$ python3 -q
>>> import numpy as np
>>> np.set_printoptions(precision=3, suppress=True, linewidth=120, legacy="1.25")
>>> m1 = np.load("layer7.npy")
>>> m1
array([[ 1.319, -0.02 ,  1.919, -0.394, -2.067,  0.592],
       [ 2.1  , -1.4  , -0.4  ,  0.4  ,  0.7  , -1.8  ],
       [-1.3  , -1.6  ,  0.1  , -0.1  , -1.5  ,  0.1  ],
       [-0.4  ,  0.9  ,  0.1  ,  0.6  , -0.9  , -0.9  ],
       [ 0.1  ,  0.2  , -0.9  ,  0.2  , -0.4  , -2.   ],
       [ 1.3  ,  0.   ,  1.9  , -0.4  , -2.1  ,  0.6  ],
       [-1.5  ,  0.3  ,  1.7  ,  0.4  , -1.   , -1.4  ],
       [ 1.7  ,  0.1  , -0.3  , -0.9  ,  1.7  ,  0.4  ],
       [-0.1  , -1.2  ,  1.1  , -1.1  ,  0.5  , -0.7  ],
       [ 0.7  , -0.8  ,  2.3  , -1.6  , -0.2  , -0.9  ]])
>>> x = np.array([1, 1, 2, -2, 3, -3])
>>> (m1 @ x).argmax()
9
>>> m1 @ (2 * x)
array([ -4.104,  13.2  , -14.6  ,  -1.   ,   5.8  ,  -4.4  ,   5.2  ,  13.8  ,  13.4  ,  19.6  ])
>>> m1 @ np.ones(6)
array([ 1.349, -0.4  , -4.3  , -0.6  , -2.8  ,  1.3  , -1.5  ,  2.7  , -1.5  , -0.5  ])
>>> np.sign((m1 @ x).round(6))
array([-1.,  1., -1., -1.,  1., -1.,  1.,  1.,  1.,  1.])
>>> J = np.load("run2.npy")
>>> J
array([[ 0.268,  0.414,  0.088, -0.92 , -1.281, -0.923, -0.317, -1.112, -0.047, -1.002, -0.104, -0.129],
       [ 0.207,  0.515, -0.087,  1.375,  1.797,  1.589,  1.296,  1.41 ,  0.555,  1.363,  0.187,  0.859],
       [ 0.114, -0.087,  0.38 ,  1.978,  2.645,  3.129,  2.461,  1.717,  0.61 ,  1.839,  0.061,  1.245],
       [ 0.105,  0.169, -0.015,  2.326,  3.85 ,  3.448,  2.332,  2.233,  1.128,  2.665,  0.168,  1.52 ],
       [-0.237,  0.317, -0.181,  1.508,  2.023,  2.22 ,  1.224,  1.992,  0.965,  1.794, -0.576,  0.405],
       [-0.523,  0.494,  0.467,  1.812,  1.988,  2.283,  1.836,  1.467,  0.01 ,  1.319, -0.322,  0.729],
       [-0.474, -0.468, -0.03 , -0.664, -1.048, -1.629, -0.711, -1.016, -0.253, -0.478, -0.065,  0.041],
       [ 0.108,  0.283, -0.308, -2.576, -4.444, -4.677, -3.154, -2.794, -0.838, -3.055,  0.24 , -1.69 ],
       [ 0.111, -0.349, -0.093, -1.305, -1.058, -1.37 , -1.395, -0.87 , -0.211, -0.47 ,  0.28 , -0.374],
       [ 0.035, -0.228,  0.08 ,  0.914,  1.004,  1.29 ,  0.581,  0.941,  0.794,  0.647,  0.119,  1.228],
       [ 0.441, -0.393, -0.28 , -1.77 , -1.253, -1.995, -1.034, -0.915, -0.255, -1.066, -0.244, -0.099],
       [ 0.287,  0.168, -0.338, -1.804, -1.661, -1.73 , -1.26 , -0.881, -0.455, -1.591, -0.229, -0.247],
       [-0.074,  0.287,  0.386, -0.844, -2.184, -1.773, -0.636, -0.822, -0.813, -1.266,  0.314, -0.305],
       [ 0.52 ,  0.023, -0.224,  0.478,  0.81 ,  0.842,  0.516,  0.509,  0.152, -0.397,  0.321,  0.579],
       [-0.266, -0.036, -0.15 , -5.143, -6.994, -7.259, -4.548, -4.373, -2.462, -4.827,  0.027, -2.719]])
>>> W = np.array([[0, 3, 2, 2, 3, 1],
...     [0, 0, 2, 1, 3, 3],
...     [0, 2, 3, 0, 3, 1],
...     [2, 1, 2, 1, 1, 2],
...     [0, 1, 1, 1, 0, 1],
...     [0, 3, 2, 3, 1, 2]])
>>> coef = np.array([3, 1, 1, 2, 1, 3])
>>> act = np.maximum(m1 @ W + coef, 0)
>>> (act > 0).astype(int)
array([[1, 1, 1, 1, 1, 1],
       [1, 1, 0, 1, 1, 0],
       [1, 0, 0, 0, 0, 0],
       [1, 0, 1, 0, 1, 1],
       [1, 0, 0, 0, 0, 0],
       [1, 1, 1, 1, 1, 1],
       [1, 0, 1, 0, 1, 1],
       [1, 1, 1, 1, 1, 1],
       [1, 1, 0, 0, 0, 0],
       [0, 1, 1, 0, 1, 0]])
>>> (act > 0).mean(axis=0)
array([0.9, 0.6, 0.6, 0.4, 0.7, 0.5])
>>> C = np.array([[-1, -1], [-2, 0], [1, -1], [-2, -2], [-1, 1], [0, 2]])
>>> act @ C
array([[-29.466,   2.104],
       [ -9.7  ,  -4.3  ],
       [ -2.8  ,  -2.8  ],
       [ -5.9  ,   5.3  ],
       [ -3.4  ,  -3.4  ],
       [-29.2  ,   2.2  ],
       [ -4.6  ,  -0.8  ],
       [-31.8  ,  -4.8  ],
       [ -1.2  ,  -0.8  ],
       [ -9.   ,   2.6  ]])
>>> x = np.array([5, 2, 0, 1, 4, 1, 1, 4, 5, 0, 5, 0])
>>> h1 = np.maximum(J @ x, 0)
>>> J.T @ h1
array([  5.04 ,  28.173,  10.498, 264.037, 373.315, 380.426, 265.915, 259.536, 110.53 , 256.92 ,   0.132, 162.325])
>>> proj = J @ np.linalg.solve(J.T @ J, J.T)
>>> round(float(np.trace(proj)), 3)
12.0
>>> np.allclose(proj @ proj, proj)
True
>>> feats = np.load("dump.npy")
>>> feats
array([[ 16.681,  -6.311, -12.418],
       [ 14.311, -10.763,   3.269],
       [  2.987,   2.154, -17.59 ],
       [ -9.101,  -0.369,  -9.693],
       [ 12.15 , -11.902, -10.426],
       [ -5.465,  13.015,  -7.826],
       [-34.313, -17.18 ,   0.213],
       [-26.802,  -4.427,   2.917],
       [  2.632,   0.458, -12.038],
       [-14.347,   5.51 ,   8.4  ],
       [  7.261,  -1.085,  -4.401],
       [ 11.043, -17.213,  -4.37 ],
       [  8.491,  -5.207,  12.159],
       [ -9.353,  -8.675,  -2.612],
       [ -1.603, -32.713, -13.547],
       [ 37.843,  23.517,   2.731],
       [-14.805,  -6.999,  -0.531],
       [-20.155,   4.762, -10.275],
       [-26.652,  11.986,  14.248],
       [ 28.716,  -0.19 ,  -8.81 ],
       [ 18.045,  -7.065,  14.569],
       [  7.665, -15.082, -20.728],
       [-12.098,  16.058,  -4.232],
       [ -2.72 ,  11.436, -10.673],
       [-13.521,   5.575, -11.549],
       [ 13.99 ,  -7.189,   7.331],
       [  0.619,  43.963,  -0.4  ]])
>>> r0, g = feats[21], feats[11]
>>> np.round(r0 @ r0, 3)
715.869
>>> np.round(r0 @ g, 3)
434.832
>>> pr = (r0 @ g) / (r0 @ r0) * r0
>>> round((g - pr) @ r0, 3)
0.0
>>> g - pr
array([ 6.387, -8.052,  8.221])
